% python3 -q
>>> import numpy as np
>>> np.set_printoptions(suppress=True, linewidth=140)
>>> def tidy(a):
...     return np.round(a, 1) + 0
... 
>>> rng = np.random.default_rng(217)
>>> A = np.eye(7, dtype=int)[rng.permutation(7)]
>>> A
array([[0, 0, 1, 0, 0, 0, 0],
       [0, 0, 0, 0, 0, 1, 0],
       [0, 0, 0, 1, 0, 0, 0],
       [0, 0, 0, 0, 0, 0, 1],
       [0, 0, 0, 0, 1, 0, 0],
       [0, 1, 0, 0, 0, 0, 0],
       [1, 0, 0, 0, 0, 0, 0]])
>>> A @ np.ones(7)
array([1., 1., 1., 1., 1., 1., 1.])
>>> tidy(np.sort(np.abs(np.linalg.eigvals(A)))[::-1])
array([1., 1., 1., 1., 1., 1., 1.])
>>> p = np.eye(7)[5]
>>> for _ in range(6):
...     p = p @ A
...     print(p.round(1))
... 
[0. 1. 0. 0. 0. 0. 0.]
[0. 0. 0. 0. 0. 1. 0.]
[0. 1. 0. 0. 0. 0. 0.]
[0. 0. 0. 0. 0. 1. 0.]
[0. 1. 0. 0. 0. 0. 0.]
[0. 0. 0. 0. 0. 1. 0.]
>>> vec = np.array([3, -3, -3, 0, -2, 3, 0])
>>> tidy(np.linalg.norm(vec)), tidy(np.linalg.norm(A @ vec))
(np.float64(6.3), np.float64(6.3))
>>> 7 - np.linalg.matrix_rank(A - np.eye(7), tol=1e-8)
np.int64(3)
>>> A.T @ (A @ vec)
array([ 3, -3, -3,  0, -2,  3,  0])
>>> tidy(np.sort(np.abs(np.degrees(np.angle(np.linalg.eigvals(A))))))
array([  0.,   0.,   0.,  90.,  90., 180., 180.])
>>> tidy(np.sort(np.linalg.eigvals(A).real))
array([-1., -1.,  0.,  0.,  1.,  1.,  1.])
>>> A @ A
array([[0, 0, 0, 1, 0, 0, 0],
       [0, 1, 0, 0, 0, 0, 0],
       [0, 0, 0, 0, 0, 0, 1],
       [1, 0, 0, 0, 0, 0, 0],
       [0, 0, 0, 0, 1, 0, 0],
       [0, 0, 0, 0, 0, 1, 0],
       [0, 0, 1, 0, 0, 0, 0]])
>>> (A != 0).astype(int)
array([[0, 0, 1, 0, 0, 0, 0],
       [0, 0, 0, 0, 0, 1, 0],
       [0, 0, 0, 1, 0, 0, 0],
       [0, 0, 0, 0, 0, 0, 1],
       [0, 0, 0, 0, 1, 0, 0],
       [0, 1, 0, 0, 0, 0, 0],
       [1, 0, 0, 0, 0, 0, 0]])
>>> tidy(np.linalg.norm(A, axis=0))
array([1., 1., 1., 1., 1., 1., 1.])
>>> tidy(np.linalg.pinv(A))
array([[0., 0., 0., 0., 0., 0., 1.],
       [0., 0., 0., 0., 0., 1., 0.],
       [1., 0., 0., 0., 0., 0., 0.],
       [0., 0., 1., 0., 0., 0., 0.],
       [0., 0., 0., 0., 1., 0., 0.],
       [0., 1., 0., 0., 0., 0., 0.],
       [0., 0., 0., 1., 0., 0., 0.]])
>>> F = np.loadtxt("data.csv", delimiter=",")
>>> F
array([[  0.1,   1.6,   1.2,   0.8,  -1.9,  -2.4,   1.8,   0.8,  -0.7,  -0.2,   0.9,  -0.6],
       [  1.2,  -0.7,   0.4,  -1.2,   0.1,  -1.2,   0.1,  -0.3,  -0.8,  -0.2,  -0.5,  -0.7],
       [ -0.9,  -1. ,  -0.7,  -1. ,  -0.8,  -0.3,   0. ,   0.2,  -0.3,   0.6,  -1. ,  -0.6],
       [ -0.6,   0.3,   1. ,  -0.3,   0.3,   0.4,  -1.4,   0.1,   0. ,  -1.1,  -0.7,   1.1],
       [  2.9,   0.7,  -2.4,  -0.5,   1. ,   1.6,  -0.7,  -0.4,   0.4,  -0.2,   1.2,  -1.5],
       [  0.1,   1.2,  -0.2,   0. ,   1. ,  -1.8,  -1.5,  -1.1,   0.9,   0.1,  -0.8,   2.4],
       [  0.6,  -1.2,   0.6,  -0.8,  -1.3,   1.6,   0.1,   0.2,  -0.3,   1.9,  -0.2,   0.7],
       [-34. ,   8. ,  18. , -26. , -26. ,  20. , -36. ,  18. , -16. , -18. , -20. ,  20. ],
       [ -1.6,  -0.6,  -1.1,  -0.3,   0.5,  -0.4,  -1. ,   0.9,  -1.2,   0.4,  -0.4,  -1.8],
       [  0.4,  -1.6,   1.4,   0. ,  -0.9,  -0.5,  -0.1,   1.3,  -0.9,   0.5,   0.3,  -1.3],
       [  0.1,   1.6,   0.3,  -0.4,   0.2,   1.4,  -1.1,   0.1,  -0.8,   1.3,   0.5,   0.8],
       [ -1.1,   0.3,  -0.8,   1. ,  -1.2,  -1. ,  -0.1,   1.3,  -1.4,  -0.4,   0.7,   0.5],
       [ -0.5,   0.1,  -1.1,  -1.5,   0. ,  -1.3,   1.3,   0.8,  -0.6,   1. ,   0.7,   0.5],
       [ -0.8,   1. ,  -1.2,   0.1,   1. ,  -1.4,   1. ,   0.1,  -1.2,  -0.8,  -0.4,   0.6]])
>>> # row 7 dominates
>>> A2 = np.c_[F[:, :6] @ np.array([[1, 1, -2, 0, 3, 3],
...     [-3, -3, -1, -1, -3, -1],
...     [-1, 1, -1, 1, -2, -3],
...     [3, 3, 1, -3, -1, 0],
...     [1, 0, -1, -2, 1, -2],
...     [3, 2, 1, -3, 3, 0]]), np.array([-1, 2, 1, 0, -1, 0, -1, 2, -2, 2, -1, -2, 2, 0])]
>>> tidy(A2)
array([[ -12.6,   -5.9,   -2.7,    8.2,  -16.8,   -1.1,   -1. ],
       [  -4.2,   -2.3,   -4.6,    8.1,    2.6,    2.9,    2. ],
       [  -1.9,   -2.2,    3. ,    5.8,    1. ,    2. ,    1. ],
       [  -1.9,   -0.6,   -0.3,   -0.2,   -2.9,   -5.7,    0. ],
       [   7.5,    0.1,   -4. ,   -8.4,   17.7,   13.2,   -1. ],
       [  -7.7,   -7.3,   -4. ,    2. ,   -7.3,   -2.3,    0. ],
       [   4.7,    5.6,    1.5,    2. ,    8.5,    3.8,   -1. ],
       [-120. ,  -78. ,   62. ,   80. , -102. , -112. ,    2. ],
       [  -0.3,   -2.6,    3.7,    0.6,   -1.2,   -1.9,   -2. ],
       [   1.4,    5.6,   -0.2,    6.3,    0.8,    0.4,    2. ],
       [  -1.8,   -2.8,   -1.3,   -4.7,   -0.3,   -2.6,   -1. ],
       [  -2.4,   -1.8,    3.9,    1.3,   -7.8,    1.2,   -2. ],
       [  -8.1,   -9. ,   -0.8,    7.2,   -2. ,    1.7,    2. ],
       [  -5.5,   -7.5,   -0.5,   -0.3,   -6.3,   -1.8,    0. ]])
>>> np.linalg.matrix_rank(np.c_[F, A2])
np.int64(13)
>>> tidy(np.linalg.lstsq(F, A2[:, 0])[0])
array([ 1., -3., -1.,  3.,  1.,  3.,  0.,  0.,  0.,  0.,  0.,  0.])
>>> np.linalg.matrix_rank(A2)
np.int64(7)
>>> F.reshape(14, 13)
Traceback (most recent call last):
  File "<python-input-28>", line 1, in <module>
    F.reshape(14, 13)
    ~~~~~~~~~^^^^^^^^
ValueError: cannot reshape array of size 168 into shape (14,13)
>>> T = F.reshape(14, 2, -1)
>>> np.swapaxes(T, 1, 2)[1]
array([[ 1.2,  0.1],
       [-0.7, -0.3],
       [ 0.4, -0.8],
       [-1.2, -0.2],
       [ 0.1, -0.5],
       [-1.2, -0.7]])
>>> tidy(np.einsum("ihd,ihd->ih", T, T))
array([[  14. ,    5.6],
       [   5. ,    1.5],
       [   4. ,    1.8],
       [   1.8,    4.9],
       [  18.5,    4.5],
       [   5.7,   10.7],
       [   7. ,    4.3],
       [3296. , 3000. ],
       [   4.6,    6.8],
       [   5.7,    4.5],
       [   4.8,    4.4],
       [   5.4,    4.6],
       [   5.4,    4.4],
       [   6. ,    3.6]])
>>> O, evecs = np.linalg.qr(F[:, :11])[0], np.linalg.qr(F[:, 11:])[0]
>>> sigma = np.linalg.svd(O.T @ evecs, compute_uv=False)
>>> tidy(np.degrees(np.arccos(sigma.clip(0, 1))))
array([7.7])
>>> tidy(np.linalg.norm(O @ O.T - evecs @ evecs.T, 2))
np.float64(1.0)
>>> O, R = np.linalg.qr(F)
>>> O.shape, R.shape
((14, 12), (12, 12))
>>> tidy(np.abs(np.diag(R)))
array([34.2,  3.9,  4.4,  4.4,  3.1,  4.8,  3.2,  1.7,  1.6,  3. ,  0.7,  2.8])
>>> tidy(O.T @ O)
array([[1., 0., 0., 0., 0., 0., 0., 0., 0., 0., 0., 0.],
       [0., 1., 0., 0., 0., 0., 0., 0., 0., 0., 0., 0.],
       [0., 0., 1., 0., 0., 0., 0., 0., 0., 0., 0., 0.],
       [0., 0., 0., 1., 0., 0., 0., 0., 0., 0., 0., 0.],
       [0., 0., 0., 0., 1., 0., 0., 0., 0., 0., 0., 0.],
       [0., 0., 0., 0., 0., 1., 0., 0., 0., 0., 0., 0.],
       [0., 0., 0., 0., 0., 0., 1., 0., 0., 0., 0., 0.],
       [0., 0., 0., 0., 0., 0., 0., 1., 0., 0., 0., 0.],
       [0., 0., 0., 0., 0., 0., 0., 0., 1., 0., 0., 0.],
       [0., 0., 0., 0., 0., 0., 0., 0., 0., 1., 0., 0.],
       [0., 0., 0., 0., 0., 0., 0., 0., 0., 0., 1., 0.],
       [0., 0., 0., 0., 0., 0., 0., 0., 0., 0., 0., 1.]])
>>> feats = np.load("a.npy")
>>> feats
array([[ 1.3,  0.7, -1.1,  0.3, -1.4,  0.2,  1.6,  0.4, -0.6, -0.4, -1.3],
       [-1.5,  1.3, -0.8,  0.2, -0.5,  0. , -0.8, -0.1, -0.4, -1.5,  0.3],
       [ 0. ,  1.2,  0.4,  0.2,  1. ,  1.2, -0.1, -1.1, -0.3, -1.2,  0.2],
       [-0.2,  0.1,  0. , -0.9,  0.6, -0.4,  1. ,  2.4,  1.7, -0.3, -0.6],
       [ 0.4, -1.3, -1.2, -0.5,  0.1,  0.1,  1.6,  1.4,  0.9, -2.1,  0.1],
       [ 0. , -0.2,  0.1,  1.7,  0.5, -1.2,  0.8, -1.5, -3.3,  0.3,  0. ],
       [-0.6, -0.2, -0.4, -0.7, -0.4, -0.7,  0.9,  1.1,  1.4, -1. ,  0.2],
       [-1.6, -0.6, -1.4, -0.6, -0.4,  0.4, -1.5, -1.8,  1.1,  2.2,  0.9],
       [ 1. ,  0.6, -1.8,  2.5,  0.8, -0.8, -1.2,  0.7, -5. ,  0.6, -0.5],
       [ 0.4,  2. ,  0. , -0.5,  0.5, -0.2,  0.3,  0.2,  1. , -0.8,  0.5],
       [ 0.9,  1.1,  1.2,  1.2,  0.4,  0.7, -0.5,  2.2, -2.5,  1.6,  0.8],
       [-1.8,  2.9, -0.7, -0.7, -0.2, -1.5, -0.4,  0.1,  1.3,  1.3, -1.3],
       [ 1.2,  0.5,  1.1, -0.7, -0.7, -0.4,  0.2, -0.1,  1.5, -0.7,  0. ],
       [ 0.6,  0.1,  1. ,  0.9, -1.6,  0.4, -1.1, -0.2, -1.7, -0.3,  0.4],
       [-1. ,  0.7, -0.6,  1.2,  0.4, -0.1,  0.3, -0.8, -2.4,  0.9, -1.2],
       [ 1.9,  0.3,  0.5,  0.2, -0.2, -1.4, -0.6,  0.1, -0.4,  0.2, -0.9],
       [-0.2, -0.9,  0.6,  1.2,  0.5,  1.1,  1.6,  0.7, -2.4, -1.5, -0.8],
       [ 0.5, -0.9, -1.7,  0.2, -0.9,  1.6, -0.9, -0.6, -0.3,  0.5,  0.3],
       [-1. , -0.1,  0.3,  1.2,  0.8, -0.2,  1.5,  1.2, -2.3,  1.5, -0.4]])
>>> vec = np.array([3, 5, 3, 1, 1, 2, 4, 1, 2, 4, 3])
>>> rhs = feats @ vec
>>> tidy(np.linalg.solve(feats.T @ feats, feats.T @ rhs))
array([3., 5., 3., 1., 1., 2., 4., 1., 2., 4., 3.])
>>> tidy(np.linalg.pinv(feats) @ feats)
array([[1., 0., 0., 0., 0., 0., 0., 0., 0., 0., 0.],
       [0., 1., 0., 0., 0., 0., 0., 0., 0., 0., 0.],
       [0., 0., 1., 0., 0., 0., 0., 0., 0., 0., 0.],
       [0., 0., 0., 1., 0., 0., 0., 0., 0., 0., 0.],
       [0., 0., 0., 0., 1., 0., 0., 0., 0., 0., 0.],
       [0., 0., 0., 0., 0., 1., 0., 0., 0., 0., 0.],
       [0., 0., 0., 0., 0., 0., 1., 0., 0., 0., 0.],
       [0., 0., 0., 0., 0., 0., 0., 1., 0., 0., 0.],
       [0., 0., 0., 0., 0., 0., 0., 0., 1., 0., 0.],
       [0., 0., 0., 0., 0., 0., 0., 0., 0., 1., 0.],
       [0., 0., 0., 0., 0., 0., 0., 0., 0., 0., 1.]])
>>> tidy(np.linalg.lstsq(feats, rhs)[0])
array([3., 5., 3., 1., 1., 2., 4., 1., 2., 4., 3.])
>>> rhs = rhs + 0.3 * rng.normal(size=19)
>>> tidy(rhs)
array([  3.6, -10. ,   4.8,   5.5,  -7.6,  -4.9,  -1.9,  -6.7, -10.4,  12.4,  18.4,   5.6,   7.9,  -2.4,  -4.3,   0.4,  -5.7,  -7.5,   6.8])
>>> coef, *_ = np.linalg.lstsq(feats, rhs)
>>> tidy(coef)
array([2.9, 5. , 2.9, 6.8, 1.1, 2. , 4. , 1.2, 4.9, 4. , 3. ])
>>> tidy(np.linalg.norm(rhs - feats @ coef))
np.float64(0.9)
>>> tidy(feats.T @ (rhs - feats @ coef))
array([0., 0., 0., 0., 0., 0., 0., 0., 0., 0., 0.])
>>> ang = np.sort(rng.uniform(-2, 2, 35))
>>> arr = np.c_[ang, ang ** 2, ang ** 3] @ np.array([[-2, 3, -3, 1, -1, -3, 3, 0, -3, 0, 1, -2, 2],
...     [1, 1, 3, 3, 2, -2, -1, -3, 3, 2, 0, 3, 1],
...     [0, -3, 1, 0, -3, -1, 3, 2, 1, -2, 0, 3, 1]])
>>> tidy(arr)
array([[  7.6,  19.7,   9.8,   9.3,  31.1,   5.6, -31.3, -25.7,   9.8,  22. ,  -1.9,  -6.6,  -7.4],
       [  7.6,  19.6,   9.8,   9.3,  31.1,   5.6, -31.2, -25.7,   9.8,  21.9,  -1.9,  -6.6,  -7.4],
       [  6.8,  14.9,   9.2,   7.8,  25.2,   4.7, -25.6, -20.9,   9.2,  17.7,  -1.8,  -3.9,  -6.1],
       [  6. ,  11.1,   8.6,   6.5,  20.4,   4. , -20.9, -17. ,   8.6,  14.3,  -1.6,  -1.9,  -5. ],
       [  5.1,   7.4,   7.8,   5.1,  15.5,   3.3, -16.3, -13. ,   7.8,  10.8,  -1.5,  -0.2,  -4. ],
       [  3.5,   2.1,   5.7,   2.6,   7.8,   2.2,  -8.8,  -6.5,   5.7,   5.3,  -1.1,   1.8,  -2.4],
       [  2.4,   0. ,   4.1,   1.3,   4.2,   1.7,  -5.2,  -3.4,   4.1,   2.7,  -0.9,   2. ,  -1.6],
       [  2.2,  -0.3,   3.7,   1.1,   3.4,   1.6,  -4.4,  -2.8,   3.7,   2.2,  -0.8,   2. ,  -1.4],
       [  2.2,  -0.3,   3.7,   1. ,   3.4,   1.6,  -4.4,  -2.8,   3.7,   2.2,  -0.8,   2. ,  -1.4],
       [  2. ,  -0.5,   3.5,   0.9,   3.1,   1.5,  -4. ,  -2.5,   3.5,   1.9,  -0.7,   1.9,  -1.3],
       [  1.1,  -0.9,   1.9,   0.2,   1.2,   1.1,  -1.9,  -0.8,   1.9,   0.6,  -0.5,   1.3,  -0.8],
       [  0.5,  -0.6,   0.8,  -0.1,   0.4,   0.6,  -0.8,  -0.2,   0.8,   0.1,  -0.2,   0.6,  -0.4],
       [  0.5,  -0.6,   0.8,  -0.1,   0.3,   0.6,  -0.7,  -0.2,   0.8,   0.1,  -0.2,   0.5,  -0.4],
       [  0. ,  -0.1,   0.1,   0. ,   0. ,   0.1,  -0.1,   0. ,   0.1,   0. ,   0. ,   0. ,   0. ],
       [ -0.1,   0.2,  -0.2,   0.1,  -0.1,  -0.2,   0.2,   0. ,  -0.2,   0. ,   0.1,  -0.1,   0.1],
       [ -0.2,   0.3,  -0.3,   0.1,  -0.1,  -0.3,   0.3,   0. ,  -0.3,   0. ,   0.1,  -0.2,   0.2],
       [ -0.5,   0.8,  -0.6,   0.5,  -0.2,  -1. ,   0.8,  -0.2,  -0.6,   0.1,   0.3,  -0.3,   0.6],
       [ -0.6,   1.1,  -0.6,   0.8,  -0.2,  -1.4,   1.1,  -0.3,  -0.6,   0.2,   0.4,  -0.2,   0.9],
       [ -0.7,   1.3,  -0.7,   1. ,  -0.3,  -1.8,   1.4,  -0.4,  -0.7,   0.2,   0.4,   0. ,   1.2],
       [ -0.7,   1.3,  -0.6,   1.1,  -0.3,  -1.9,   1.5,  -0.4,  -0.6,   0.2,   0.5,   0. ,   1.2],
       [ -0.8,   1.5,  -0.5,   1.6,  -0.5,  -2.6,   2. ,  -0.6,  -0.5,   0.3,   0.6,   0.5,   1.7],
       [ -0.9,   1.5,  -0.4,   1.9,  -0.6,  -3. ,   2.3,  -0.7,  -0.4,   0.3,   0.6,   0.8,   2. ],
       [ -0.9,   1.6,  -0.2,   2.3,  -0.8,  -3.6,   2.8,  -0.8,  -0.2,   0.3,   0.7,   1.3,   2.4],
       [ -1. ,   1.5,   0. ,   2.7,  -1.1,  -4.2,   3.3,  -0.9,   0. ,   0.3,   0.8,   1.9,   2.8],
       [ -1. ,   1.5,   0.1,   2.8,  -1.1,  -4.4,   3.4,  -0.9,   0.1,   0.2,   0.8,   2. ,   2.9],
       [ -1. ,   1.4,   0.2,   3. ,  -1.3,  -4.6,   3.7,  -0.9,   0.2,   0.2,   0.9,   2.3,   3.1],
       [ -1. ,   0.9,   1.2,   4.2,  -2.2,  -6.3,   5.4,  -1. ,   1.2,  -0.1,   1. ,   4.5,   4.2],
       [ -0.9,  -0.3,   2.7,   5.7,  -3.7,  -8.5,   7.7,  -0.8,   2.7,  -0.7,   1.2,   7.6,   5.8],
       [ -0.9,  -1.1,   3.4,   6.4,  -4.6,  -9.5,   8.9,  -0.7,   3.4,  -1. ,   1.3,   9.2,   6.5],
       [ -0.4,  -8.5,   9.9,  11.3, -12.4, -17.4,  19.2,   1.8,   9.9,  -5. ,   1.8,  23. ,  12.4],
       [ -0.2, -10.9,  11.7,  12.5, -14.9, -19.4,  22.2,   2.7,  11.7,  -6.3,   1.9,  26.9,  14. ],
       [ -0.2, -11.2,  11.9,  12.7, -15.2, -19.7,  22.6,   2.9,  11.9,  -6.5,   1.9,  27.5,  14.2],
       [ -0.2, -11.5,  12.2,  12.8, -15.5, -20. ,  22.9,   3. ,  12.2,  -6.6,   1.9,  28. ,  14.4],
       [ -0.1, -12.1,  12.6,  13.1, -16.1, -20.4,  23.7,   3.2,  12.6,  -6.9,   1.9,  28.9,  14.8],
       [ -0.1, -12.2,  12.7,  13.2, -16.2, -20.5,  23.8,   3.3,  12.7,  -7. ,   1.9,  29.1,  14.9]])
>>> r0, r1 = arr[31], arr[19]
>>> tidy(r0 @ r1)
np.float64(76.7)
>>> p = (r0 @ r1) / (r0 @ r0) * r0
>>> tidy(p)
array([ 0. , -0.3,  0.3,  0.4, -0.4, -0.6,  0.6,  0.1,  0.3, -0.2,  0.1,  0.8,  0.4])
>>> tidy((r1 - p) @ r0)
np.float64(0.0)
>>> tidy(np.linalg.norm(r0 + r1) ** 2 + np.linalg.norm(r0 - r1) ** 2)
np.float64(5454.4)
>>> np.linalg.matrix_rank(np.outer(r0, r1))
np.int64(1)
>>> tidy(r1 - p)
array([-0.7,  1.6, -1. ,  0.8,  0.1, -1.4,  0.8, -0.5, -1. ,  0.4,  0.4, -0.8,  0.8])
